% ipython --no-banner

In [1]: import numpy as np

In [2]: import numpy.linalg as la

In [3]: np.set_printoptions(suppress=True, linewidth=100)

In [4]: def rd(a):
   ...:     return np.round(a, 4) + 0
   ...: 

In [5]: rng = np.random.default_rng(47)

In [6]: idx = rng.integers(0, 2, 4)

In [7]: m1 = np.array([[1, 2, 2, 0], [0, 3, 3, 3], [3, 0, 3, 0], [2, 1, 0, 2]]) * (idx[:, None] == idx)

In [8]: print(m1)
[[1 0 0 0]
 [0 3 3 3]
 [0 0 3 0]
 [0 1 0 2]]

In [9]: u = np.array([3, 4, 0, 9])

In [10]: M2 = m1 + np.outer(u, np.eye(4)[1])

In [11]: print(la.matrix_rank(la.inv(M2) - la.inv(m1), tol=1e-8))
1

In [12]: print(np.unravel_index(np.abs(m1).argmax(), m1.shape))
(np.int64(1), np.int64(1))

In [13]: print(m1.shape)
(4, 4)

In [14]: print(np.count_nonzero(m1))
7

In [15]: print(m1.sum(axis=0))
[1 4 6 5]

In [16]: E = np.load("a.npy")

In [17]: print(E)
[[4 5 3]
 [3 4 2]
 [3 4 2]]

In [18]: Uu, sig, VT = la.svd(E)

In [19]: print(np.argmax(sig[:-1] / (sig[1:] + 1e-6)) + 1)
2

In [20]: print(rd(sig))
[10.387   0.3335  0.    ]

In [21]: M2 = Uu[:, :2] @ np.diag(sig[:2]) @ VT[:2]

In [22]: print(rd(la.norm(E - M2) / la.norm(E)))
0.0

In [23]: print(rd(np.abs(E - M2).max()))
0.0

In [24]: print(la.matrix_rank(M2))
2

In [25]: P = np.triu(np.array([[1, -1, -4], [5, 2, 4], [-2, 1, -2]]), 1) + np.eye(3)

In [26]: M2 = P @ E @ la.inv(P)

In [27]: print(M2)
[[-11. -26.  53.]
 [ 15.  35. -70.]
 [  3.   7. -14.]]

In [28]: print(rd(la.det(M2)))
0.0

In [29]: print(la.matrix_rank(M2))
2

In [30]: print([round(float(x), 4) for x in la.svd(E, compute_uv=False)[:3]])
[10.387, 0.3335, 0.0]

In [31]: print(np.argsort(-la.norm(E, axis=0).round(6), kind="stable")[:3])
[1 0 2]

In [32]: K = np.loadtxt("dump.csv", delimiter=",")

In [33]: print(rd(K))
[[-2.3246 -1.143  -1.5131]
 [ 1.5737 -2.12    1.4244]
 [ 1.6533 -2.0271  1.4688]
 [-0.902  -2.8498 -0.2545]
 [-0.4147  2.8882 -0.6974]
 [ 2.1928  1.5254  1.3655]
 [-2.4227 -0.6254 -1.6552]
 [-0.155  -2.9809  0.3007]
 [ 2.437   0.458   1.6886]
 [ 2.0347  1.8443  1.2077]]

In [34]: basis = K[[4, 9]].astype(float)

In [35]: for _ in range(5):
    ...:     idx = la.norm(K[:, None] - basis, axis=-1).argmin(axis=1)
    ...:     basis = np.array([K[idx == j].mean(axis=0) for j in range(2)])
    ...: 

In [36]: print(idx)
[0 1 1 1 0 1 0 1 1 1]

In [37]: print(rd(basis))
[[-1.7207  0.3733 -1.2886]
 [ 1.2621 -0.8786  1.0288]]

In [38]: F = np.loadtxt("case19.csv", delimiter=",")

In [39]: print(F)
[[-2. -1.  0.]
 [ 1.  2.  3.]
 [ 4.  5.  6.]]

In [40]: print(np.allclose(F, F.T))
False

In [41]: print(F @ F)
[[ 3.  0. -3.]
 [12. 18. 24.]
 [21. 36. 51.]]

In [42]: print(rd(np.sort(np.abs(la.eigvals(F)))))
[0.     2.1962 8.1962]

In [43]: print(rd(np.abs(la.eigvals(F)).max()))
8.1962

In [44]: print(rd(la.det(F)))
0.0

In [45]: print(np.allclose(F @ F.T, F.T @ F))
False

In [46]: print((F - F.T) / 2)
[[ 0. -1. -2.]
 [ 1.  0. -1.]
 [ 2.  1.  0.]]

In [47]: vec = np.array([0, 4, 2])

In [48]: a = np.maximum(F @ vec, 0)

In [49]: print(np.maximum(F @ (3 * vec), 0))
[ 0. 42. 96.]

In [50]: print(np.flatnonzero(a > 1e-9))
[1 2]

In [51]: print(rd(np.tanh(F @ vec)))
[-0.9993  1.      1.    ]

In [52]: W0 = np.load("block14.npy")

In [53]: print(rd(W0))
[[ 0.7071  0.     -0.7071]
 [ 0.      1.      0.    ]
 [ 0.7071  0.      0.7071]]

In [54]: print(rd(la.pinv(W0)))
[[ 0.7071  0.      0.7071]
 [ 0.      1.      0.    ]
 [-0.7071  0.      0.7071]]

In [55]: print(rd(W0.T @ W0))
[[1. 0. 0.]
 [0. 1. 0.]
 [0. 0. 1.]]

In [56]: print(rd(la.norm(W0, axis=0)))
[1. 1. 1.]

In [57]: print(rd(W0 @ W0.T))
[[1. 0. 0.]
 [0. 1. 0.]
 [0. 0. 1.]]

In [58]: print(rd(la.svd(W0, compute_uv=False)))
[1. 1. 1.]
